>>> import numpy as np
>>> from numpy import linalg as LA
>>> np.set_printoptions(suppress=True, linewidth=100)
>>> def rnd(a):
...     return np.round(a, 1) + 0
... 
>>> m1 = np.loadtxt("mat.csv", delimiter=",")
>>> print(rnd(m1))
[[ 1.   0.   0.   0.   0. ]
 [ 0.   1.   0.   0.   0. ]
 [ 0.   0.  -0.5  0.  -0.9]
 [ 0.   0.   0.   1.   0. ]
 [ 0.   0.   0.9  0.  -0.5]]
>>> x0 = np.array([-1, -5, 0, -4, 9])
>>> target = m1 @ x0
>>> print(rnd(target))
[-1.  -5.  -7.8 -4.  -4.5]
>>> rnd(LA.solve(m1, target + m1[:, 4]))
array([-1., -5.,  0., -4., 10.])
>>> np.einsum("ii->", m1)
np.float64(2.0)
>>> rnd(LA.eigvals(m1))
array([-0.5+0.9j, -0.5-0.9j,  1. +0.j ,  1. +0.j ,  1. +0.j ])
>>> rnd(np.einsum("ij,ji->", m1, m1))
np.float64(2.0)
>>> rnd(LA.eigvals(m1).sum().real)
np.float64(2.0)
>>> rnd(LA.det(m1[::-1]))
np.float64(1.0)
>>> proj = np.triu(np.array([[-1, -1, -1, 0, 1],
...     [1, 1, 2, 2, 2],
...     [0, 0, -2, -2, 2],
...     [-2, 0, 0, -2, -2],
...     [1, 0, 0, -2, -2]]), 1) + np.eye(5)
>>> A2 = proj @ m1 @ LA.inv(proj)
>>> print(rnd(proj @ m1 - m1 @ proj))
[[ 0.   0.   2.4  0.  -0.6]
 [ 0.   0.  -1.3  0.  -4.7]
 [ 0.   0.   1.7 -3.   0. ]
 [ 0.   0.  -1.7  0.   3. ]
 [ 0.   0.   0.   1.7 -1.7]]
>>> LA.matrix_rank(A2)
np.int64(5)
>>> def softmax(z):
...     e = np.exp(z - z.max(axis=-1, keepdims=True))
...     return e / e.sum(axis=-1, keepdims=True)
... 
>>> print(rnd(softmax(10 * m1[4])))
[0. 0. 1. 0. 0.]
>>> rnd(softmax(m1[4] + -1))
array([0.2, 0.2, 0.4, 0.2, 0.1])
>>> rnd(softmax(m1).sum(axis=1))
array([1., 1., 1., 1., 1.])
>>> att = m1 @ m1.T / np.sqrt(5)
>>> rnd(softmax(att + np.triu(np.full(att.shape, -np.inf), 1)))
array([[1. , 0. , 0. , 0. , 0. ],
       [0.4, 0.6, 0. , 0. , 0. ],
       [0.3, 0.3, 0.4, 0. , 0. ],
       [0.2, 0.2, 0.2, 0.3, 0. ],
       [0.2, 0.2, 0.2, 0.2, 0.3]])
>>> rnd(softmax(att))
array([[0.3, 0.2, 0.2, 0.2, 0.2],
       [0.2, 0.3, 0.2, 0.2, 0.2],
       [0.2, 0.2, 0.3, 0.2, 0.2],
       [0.2, 0.2, 0.2, 0.3, 0.2],
       [0.2, 0.2, 0.2, 0.2, 0.3]])
>>> print(rnd(softmax(att)[4] @ m1))
[ 0.2  0.2  0.2  0.2 -0.3]
>>> f = np.array([-1, -2])
>>> np.convolve(m1[3], f)
array([ 0.,  0.,  0., -1., -2.,  0.])
>>> rnd(np.array([np.convolve(row, f, "same") for row in m1]))
array([[-1. , -2. ,  0. ,  0. ,  0. ],
       [ 0. , -1. , -2. ,  0. ,  0. ],
       [ 0. ,  0. ,  0.5,  1. ,  0.9],
       [ 0. ,  0. ,  0. , -1. , -2. ],
       [ 0. ,  0. , -0.9, -1.7,  0.5]])
